>>> import numpy as np
>>> np.set_printoptions(precision=3, suppress=True, linewidth=100)
>>> E = np.array([[2, 2, -1, -1, 2],
...     [1, 0, -1, 3, -2],
...     [-3, 1, -2, 3, 1],
...     [1, 3, -1, 2, -1],
...     [-1, -1, 0, 2, 0]])
>>> E
array([[ 2,  2, -1, -1,  2],
       [ 1,  0, -1,  3, -2],
       [-3,  1, -2,  3,  1],
       [ 1,  3, -1,  2, -1],
       [-1, -1,  0,  2,  0]])
>>> f = np.array([-5, -3, -4, -1, 1])
>>> Y = E + np.outer(f, np.eye(5)[4])
>>> np.linalg.matrix_rank(Y - E)
np.int64(1)
>>> Y
array([[ 2.,  2., -1., -1., -3.],
       [ 1.,  0., -1.,  3., -5.],
       [-3.,  1., -2.,  3., -3.],
       [ 1.,  3., -1.,  2., -2.],
       [-1., -1.,  0.,  2.,  1.]])
>>> np.linalg.matrix_rank(np.linalg.inv(Y) - np.linalg.inv(E), tol=1e-8)
np.int64(1)
>>> round(float(np.linalg.det(Y) / np.linalg.det(E)), 3), round(float(1 + np.linalg.solve(E, f)[4]), 3)
(0.811, 0.811)
>>> rng = np.random.default_rng(406)
>>> Y = E + rng.integers(-2, 3, (5, 3)) @ rng.integers(-2, 3, (3, 5))
>>> Y
array([[ 5,  5,  1,  1,  7],
       [-1, -6, -3, -3,  0],
       [-7,  1, -3,  6, -1],
       [ 4,  6,  1,  4,  4],
       [ 2, -2,  0, -2, -3]])
>>> Y - E
array([[ 3,  3,  2,  2,  5],
       [-2, -6, -2, -6,  2],
       [-4,  0, -1,  3, -2],
       [ 3,  3,  2,  2,  5],
       [ 3, -1,  0, -4, -3]])
>>> np.abs(Y - E).sum(axis=1)
array([15, 18, 10, 15, 11])
>>> np.round(np.linalg.svd(Y - E, compute_uv=False), 3) + 0
array([12.045,  8.352,  6.014,  0.   ,  0.   ])
>>> labels = rng.permutation(5)
>>> labels
array([0, 2, 1, 4, 3])
>>> Y = E[labels][:, labels]
>>> np.trace(Y)
np.int64(2)
>>> np.allclose(Y, E)
False
>>> Y
array([[ 2, -1,  2,  2, -1],
       [-3, -2,  1,  1,  3],
       [ 1, -1,  0, -2,  3],
       [-1,  0, -1,  0,  2],
       [ 1, -1,  3, -1,  2]])
>>> hat = np.triu(np.array([[0, 0, 1, 2, 0],
...     [2, 0, 1, 2, 2],
...     [2, 1, 0, 1, 0],
...     [1, 2, 2, 0, 0],
...     [2, 0, 2, 2, 1]]), 1) + np.eye(5)
>>> Y = hat @ E @ np.linalg.inv(hat)
>>> hat @ E - E @ hat
array([[-1.,  7., -8.,  0., -5.],
       [-3.,  5., -5., 10., -1.],
       [ 1.,  3.,  1.,  8., -3.],
       [ 0.,  0., -4., -7., -6.],
       [ 0.,  0.,  2.,  4.,  2.]])
>>> np.linalg.matrix_rank(Y)
np.int64(5)
>>> Y
array([[  1.,   9., -15.,   1., -17.],
       [ -2.,   5.,  -8.,  16., -13.],
       [ -2.,   4.,  -5.,   6.,  -8.],
       [  1.,   3.,  -5.,  -1.,  -7.],
       [ -1.,  -1.,   2.,   4.,   2.]])
>>> np.poly(Y)
array([   1.,   -2.,  -11.,   24.,   30., -106.])
>>> s = 5 * 0.7 ** np.arange(3)
>>> M = rng.normal(size=(22, 3)) * rng.permutation(s)
>>> M
array([[  1.636,   3.928,  -1.805],
       [  5.013,   5.366,   0.205],
       [  1.026, -10.28 ,   0.33 ],
       [ -1.813,  -1.849,  -2.409],
       [  1.371,   9.521,  -3.731],
       [ -1.546,  -7.661,  -0.003],
       [ -0.117, -10.633,   1.595],
       [ -0.476,   2.682,  -0.694],
       [  0.34 ,  10.697,   1.58 ],
       [ -4.501,  -3.642,   1.103],
       [  2.913,  -1.588,   0.964],
       [ -1.395,  -3.195,   7.64 ],
       [ -1.34 ,  -2.103,   0.336],
       [  1.969,  -0.374,   4.553],
       [  0.678,   4.273,  -3.744],
       [  4.641,  -7.607,  -2.643],
       [  2.087,   4.121,   0.099],
       [  2.419,  -3.248,  -0.323],
       [ -3.532,   2.644,  -4.343],
       [  0.34 ,  -8.145,  -6.062],
       [ -1.891,   0.5  ,   0.34 ],
       [  2.429,  10.059,   3.978]])
>>> x = np.array([1, -2, 0])
>>> rhs = M @ x
>>> np.round(np.linalg.lstsq(M, rhs)[0], 3) + 0
array([ 1., -2.,  0.])
>>> np.round(np.linalg.solve(M.T @ M, M.T @ rhs), 3) + 0
array([ 1., -2.,  0.])
>>> rhs = rhs + 0.02 * rng.normal(size=22)
>>> rhs
array([ -6.228,  -5.739,  21.585,   1.898, -17.702,  13.767,  21.165,  -5.837, -21.081,   2.741,
         6.073,   5.004,   2.872,   2.68 ,  -7.846,  19.834,  -6.174,   8.897,  -8.819,  16.623,
        -2.885, -17.618])
>>> b, *_ = np.linalg.lstsq(M, rhs)
>>> np.round(M.T @ (rhs - M @ b), 3) + 0
array([0., 0., 0.])
>>> F = np.array([[1, 3, 2, -1, -3],
...     [-3, 1, 3, 2, -1],
...     [-1, -3, 1, 3, 2],
...     [2, -1, -3, 1, 3],
...     [3, 2, -1, -3, 1]])
>>> W = np.array([[2, 2], [-2, 1], [-1, -1], [-2, 2], [0, 2]])
>>> b = np.array([0, -1])
>>> hid = np.maximum(F @ W + b, 0)
>>> hid
array([[ 0,  0],
       [ 0,  0],
       [ 0,  3],
       [ 7, 13],
       [ 9,  4]])
>>> np.linalg.matrix_rank(hid)
np.int64(2)
>>> cent = np.array([[0, -1, -2], [1, 0, 1]])
>>> hid @ cent
array([[  0,   0,   0],
       [  0,   0,   0],
       [  3,   0,   3],
       [ 13,  -7,  -1],
       [  4,  -9, -14]])
>>> (hid @ cent).round(6).argmax(axis=1)
array([0, 0, 0, 0, 0])
>>> W @ cent
array([[ 2, -2, -2],
       [ 1,  2,  5],
       [-1,  1,  1],
       [ 2,  2,  6],
       [ 2,  0,  2]])
